% python3 -q
>>> import numpy as np
>>> np.set_printoptions(suppress=True, linewidth=160)
>>> tidy = lambda a: np.round(a, 2) + 0
>>> m1 = np.array([[-1.0, 0.0, 0.0, 0.0, 0.0, -2.0, -2.0],
...     [0.0, -1.0, -2.0, -2.0, -2.0, 0.0, 0.0],
...     [0.0, -2.0, -1.0, -2.0, -2.0, 0.0, 0.0],
...     [0.0, -2.0, -2.0, -1.0, -2.0, 0.0, 0.0],
...     [0.0, -2.0, -2.0, -2.0, -1.0, 0.0, 0.0],
...     [-2.0, 0.0, 0.0, 0.0, 0.0, -1.0, -2.0],
...     [-2.0, 0.0, 0.0, 0.0, 0.0, -2.0, -1.0]])
>>> # splits into 2 blocks
>>> rng = np.random.default_rng(977)
>>> idx = rng.permutation(7)
>>> print(idx)
[5 0 6 3 1 4 2]
>>> M2 = m1[idx][:, idx]
>>> print(tidy(np.linalg.det(M2)), tidy(np.linalg.det(m1[idx])))
35.0 35.0
>>> print(np.allclose(M2, m1))
False
>>> print(np.diag(M2))
[-1. -1. -1. -1. -1. -1. -1.]
>>> print(np.allclose(m1, m1.T))
True
>>> print(tidy(np.abs(np.linalg.eigvals(m1)).max()))
7.0
>>> print(m1 @ m1)
[[ 9.  0.  0.  0.  0.  8.  8.]
 [ 0. 13. 12. 12. 12.  0.  0.]
 [ 0. 12. 13. 12. 12.  0.  0.]
 [ 0. 12. 12. 13. 12.  0.  0.]
 [ 0. 12. 12. 12. 13.  0.  0.]
 [ 8.  0.  0.  0.  0.  9.  8.]
 [ 8.  0.  0.  0.  0.  8.  9.]]
>>> print(tidy(np.linalg.matrix_power(m1, 4)))
[[209.   0.   0.   0.   0. 208. 208.]
 [  0. 601. 600. 600. 600.   0.   0.]
 [  0. 600. 601. 600. 600.   0.   0.]
 [  0. 600. 600. 601. 600.   0.   0.]
 [  0. 600. 600. 600. 601.   0.   0.]
 [208.   0.   0.   0.   0. 209. 208.]
 [208.   0.   0.   0.   0. 208. 209.]]
>>> print(np.allclose(m1 @ m1.T, m1.T @ m1))
True
